$ python -q
>>> import numpy as np
>>> from numpy import linalg as LA
>>> np.set_printoptions(precision=3, suppress=True, linewidth=100, legacy="1.25")
>>> mat = np.loadtxt("m.csv", delimiter=",")
>>> print(mat)
[[-0.405  0.315 -0.094 -0.49   0.697  0.053]
 [ 0.405 -0.685  0.05  -0.455  0.255 -0.305]
 [ 0.529  0.546 -0.264 -0.494 -0.315 -0.094]
 [ 0.062  0.33   0.685  0.116  0.109 -0.627]
 [-0.374 -0.059 -0.572  0.076 -0.16  -0.706]
 [-0.498 -0.146  0.351 -0.538 -0.56   0.06 ]]
>>> rng = np.random.default_rng(660356)
>>> idx = rng.permutation(6)
>>> Y = mat[:, idx] * rng.choice([-1, 1], 6)
>>> print(Y)
[[ 0.315 -0.405 -0.094 -0.053  0.697  0.49 ]
 [-0.685  0.405  0.05   0.305  0.255  0.455]
 [ 0.546  0.529 -0.264  0.094 -0.315  0.494]
 [ 0.33   0.062  0.685  0.627  0.109 -0.116]
 [-0.059 -0.374 -0.572  0.706 -0.16  -0.076]
 [-0.146 -0.498  0.351 -0.06  -0.56   0.538]]
>>> U, _, Vh = LA.svd(mat.T @ Y)
>>> print(np.round(U @ Vh, 3) + 0)
[[ 0.  1.  0.  0.  0.  0.]
 [ 1.  0.  0.  0.  0.  0.]
 [ 0.  0.  1.  0.  0.  0.]
 [ 0.  0.  0.  0.  0. -1.]
 [ 0.  0.  0.  0.  1.  0.]
 [ 0.  0.  0. -1.  0.  0.]]
>>> print(np.round(LA.lstsq(mat, Y)[0], 3) + 0)
[[ 0.  1.  0.  0.  0.  0.]
 [ 1.  0.  0.  0.  0.  0.]
 [ 0.  0.  1.  0.  0.  0.]
 [ 0.  0.  0.  0.  0. -1.]
 [ 0.  0.  0.  0.  1.  0.]
 [ 0.  0.  0. -1.  0.  0.]]
